In [1]: import numpy as np

In [2]: from numpy import linalg as LA

In [3]: np.set_printoptions(precision=2, suppress=True, linewidth=120, sign=" ")

In [4]: def rnd(a):
   ...:     return np.round(a, 2) + 0
   ...: 

In [5]: A2 = np.array([[0, 0], [0, 1], [4, 5], [4, 3], [0, 3], [4, 3], [1, 5]])

In [6]: W2 = np.array([[0, -2, 3, 4], [3, 2, -4, 4]])

In [7]: F = A2 @ W2

In [8]: print(F)
[[  0   0   0   0]
 [  3   2  -4   4]
 [ 15   2  -8  36]
 [  9  -2   0  28]
 [  9   6 -12  12]
 [  9  -2   0  28]
 [ 15   8 -17  24]]

In [9]: # rows 3 and 5 are equal

In [10]: print(np.unique(F.round(6), axis=0).shape)
(6, 4)

In [11]: print(LA.lstsq(F[:-1].T, F[-1])[2])
2

In [12]: print(np.allclose(F[:-1].T @ LA.lstsq(F[:-1].T, F[-1])[0], F[-1]))
True

In [13]: print(rnd(np.trace(LA.pinv(F) @ F)))
2.0

In [14]: print(np.abs(np.diag(LA.qr(F)[1])) > 1e-9)
[ True  True False False]

In [15]: U, sigma, Vt = LA.svd(F)

In [16]: print(rnd(sigma))
[ 67.24  20.25   0.     0.  ]

In [17]: print(np.argmax(sigma[:-1] / (sigma[1:] + 1e-6)) + 1)
2

In [18]: A2 = U[:, :2] @ np.diag(sigma[:2]) @ Vt[:2]

In [19]: print(LA.matrix_rank(A2))
2

In [20]: print(rnd(np.abs(F - A2).max()))
0.0

In [21]: print(rnd(A2))
[[  0.   0.   0.   0.]
 [  3.   2.  -4.   4.]
 [ 15.   2.  -8.  36.]
 [  9.  -2.   0.  28.]
 [  9.   6. -12.  12.]
 [  9.  -2.   0.  28.]
 [ 15.   8. -17.  24.]]

In [22]: print(LA.matrix_rank(F, rtol=0.05))
2

In [23]: print(rnd(LA.norm(F - A2, 2)), rnd(sigma[2]))
0.0 0.0

In [24]: print(np.argsort(-LA.norm(F, axis=0).round(6), kind="stable")[:3])
[ 3  0  2]
